$ python3 -q
>>> import numpy as np
>>> import numpy.linalg as la
>>> np.set_printoptions(precision=2, suppress=True, linewidth=120)
>>> feats = np.array([[-0.3, 0.9, 2.6, 0.2, 2.0, 0.4, -1.0],
...     [-1.4, -0.1, 0.8, 1.1, -1.2, 0.2, -1.8],
...     [-0.85, -1.27, 0.47, -0.21, 0.67, 0.05, -1.09],
...     [-0.8, 0.5, 0.5, 0.8, 0.0, -0.2, 1.6],
...     [0.2, -1.4, -1.0, -0.7, 1.4, 0.3, -0.1],
...     [-0.4, 1.8, -0.8, 0.6, 0.2, -0.5, -0.6],
...     [1.0, 1.9, -1.6, 1.3, -0.2, -0.1, 0.4],
...     [-0.8, -1.1, 0.4, -0.1, 0.4, 0.2, -0.4]])
>>> out = np.c_[feats[:, :5] @ np.array([[0, 2, 0, 1, 1],
...     [0, 2, 2, 0, 0],
...     [0, 1, 1, 2, 2],
...     [0, 1, 1, 2, 1],
...     [1, 1, 1, 0, 0]]), np.array([2, -1, 0, 0, -2, 0, -1, 2])]
>>> print(out)
[[ 2.    6.    6.6   5.3   5.1   2.  ]
 [-1.2  -2.3   0.5   2.4   1.3  -1.  ]
 [ 0.67 -3.31 -1.61 -0.33 -0.12  0.  ]
 [ 0.    0.7   2.3   1.8   1.    0.  ]
 [ 1.4  -2.7  -3.1  -3.2  -2.5  -2.  ]
 [ 0.2   2.8   3.6  -0.8  -1.4   0.  ]
 [-0.2   5.3   3.3   0.4  -0.9  -1.  ]
 [ 0.4  -3.1  -1.5  -0.2  -0.1   2.  ]]
>>> print(np.round(la.norm(out - feats @ la.lstsq(feats, out)[0], axis=0), 2) + 0)
[0.   0.   0.   0.   0.   2.47]
>>> print(la.matrix_rank(np.c_[feats, out]))
8
>>> print(la.matrix_rank(out))
6
>>> vec = np.array([3, -1, -1, 0, -3, 3, 2])
>>> rhs = feats @ vec
>>> print(np.round(la.pinv(feats) @ feats, 2) + 0)
[[1. 0. 0. 0. 0. 0. 0.]
 [0. 1. 0. 0. 0. 0. 0.]
 [0. 0. 1. 0. 0. 0. 0.]
 [0. 0. 0. 1. 0. 0. 0.]
 [0. 0. 0. 0. 1. 0. 0.]
 [0. 0. 0. 0. 0. 1. 0.]
 [0. 0. 0. 0. 0. 0. 1.]]
>>> print(np.round(la.solve(feats.T @ feats, feats.T @ rhs), 2) + 0)
[ 3. -1. -1.  0. -3.  3.  2.]
>>> rng = np.random.default_rng(35)
>>> rhs = rhs + 0.02 * rng.normal(size=8)
>>> print(rhs)
[-11.22  -4.28  -5.77  -0.79  -0.47  -5.5    3.77  -3.1 ]
>>> b, *_ = la.lstsq(feats, rhs)
>>> print(b.round())
[ 3. -1. -1. -0. -3.  3.  2.]
>>> print(round(la.norm(rhs - feats @ b), 2))
0.02
